% ipython --no-banner

In [1]: import numpy as np

In [2]: from numpy import linalg as LA

In [3]: np.set_printoptions(precision=2, suppress=True, linewidth=120, floatmode="fixed")

In [4]: rng = np.random.default_rng(561235)

In [5]: E = (rng.random((4, 4)) < 0.3) + np.eye(4)

In [6]: E /= E.sum(axis=1, keepdims=True)

In [7]: E
Out[7]: 
array([[0.50, 0.25, 0.25, 0.00],
       [0.00, 0.50, 0.00, 0.50],
       [0.50, 0.00, 0.50, 0.00],
       [0.50, 0.00, 0.00, 0.50]])

In [8]: lab = rng.permutation(4)

In [9]: lab
Out[9]: array([1, 3, 0, 2])

In [10]: M2 = E[lab][:, lab]

In [11]: M2
Out[11]: 
array([[0.50, 0.50, 0.00, 0.00],
       [0.00, 0.50, 0.50, 0.00],
       [0.25, 0.00, 0.50, 0.25],
       [0.00, 0.00, 0.50, 0.50]])

In [12]: np.diag(M2)
Out[12]: array([0.50, 0.50, 0.50, 0.50])

In [13]: lab = rng.permutation(4)

In [14]: M2 = E[:, lab] * rng.choice([-1, 1], 4)

In [15]: M2
Out[15]: 
array([[-0.00, -0.50, -0.25, -0.25],
       [-0.50, -0.00, -0.00, -0.50],
       [-0.00, -0.50, -0.50, -0.00],
       [-0.50, -0.50, -0.00, -0.00]])

In [16]: left, _, vt = LA.svd(E.T @ M2)

In [17]: lab
Out[17]: array([3, 0, 2, 1])

In [18]: A = np.load("data.npy")

In [19]: A
Out[19]: 
array([[ 10.98,  10.65,  17.06],
       [ -1.16,  -1.02,   4.54],
       [  9.76,  10.92, -16.28],
       [ 11.85,   5.83,  -5.82],
       [  4.62,  -5.30,  14.74],
       [  1.84,   7.06,  -2.15],
       [  7.28,  13.26,  -7.37],
       [ -8.01,   3.30,   0.26],
       [  7.01,  -5.17,  17.73],
       [ -0.79,  -0.05,  -4.35],
       [ 13.10,  -9.43,   5.82],
       [  9.95,  -5.22,   1.78]])

In [20]: gram = np.cov(A, rowvar=False)

In [21]: np.argsort(-A.std(axis=0).round(6), kind="stable")
Out[21]: array([2, 1, 0])

In [22]: A.std(axis=0)
Out[22]: array([ 6.14,  7.21, 10.00])

In [23]: np.polyfit(A[:, 2], A[:, 0], 1)
Out[23]: array([0.03, 5.46])

In [24]: LA.eigvalsh(gram)[::-1]
Out[24]: array([130.45,  41.65,  34.90])

In [25]: np.corrcoef(A.T)
Out[25]: 
array([[ 1.00,  0.01,  0.06],
       [ 0.01,  1.00, -0.50],
       [ 0.06, -0.50,  1.00]])

In [26]: X = np.load("block16.npy")

In [27]: X
Out[27]: 
array([[19, -3, -5],
       [-1, 20, -5],
       [ 1, -3,  5]])

In [28]: f = np.array([-2, 2])

In [29]: np.cross(X[0, :3], X[1, :3])
Out[29]: array([115, 100, 377])

In [30]: np.correlate(X[0], X[1], "full")
Out[30]: array([-95, 395, -54, -97,   5])

In [31]: arr = np.load("x.npy")

In [32]: arr
Out[32]: 
array([[ 0.00,  0.00, -3.00, -2.00],
       [ 0.00,  3.00,  0.00,  0.00],
       [ 3.00,  0.00,  1.00, -1.00],
       [ 0.00,  0.00,  0.00,  5.00]])

In [33]: M2 = arr / np.sqrt((arr ** 2).mean(axis=1, keepdims=True))

In [34]: LA.matrix_rank(M2) == LA.matrix_rank(arr)
Out[34]: np.True_

In [35]: arr - arr.mean(axis=1, keepdims=True)
Out[35]: 
array([[ 1.25,  1.25, -1.75, -0.75],
       [-0.75,  2.25, -0.75, -0.75],
       [ 2.25, -0.75,  0.25, -1.75],
       [-1.25, -1.25, -1.25,  3.75]])

In [36]: M2[0]
Out[36]: array([ 0.00,  0.00, -1.66, -1.11])

In [37]: LA.norm(M2, axis=1)
Out[37]: array([2.00, 2.00, 2.00, 2.00])
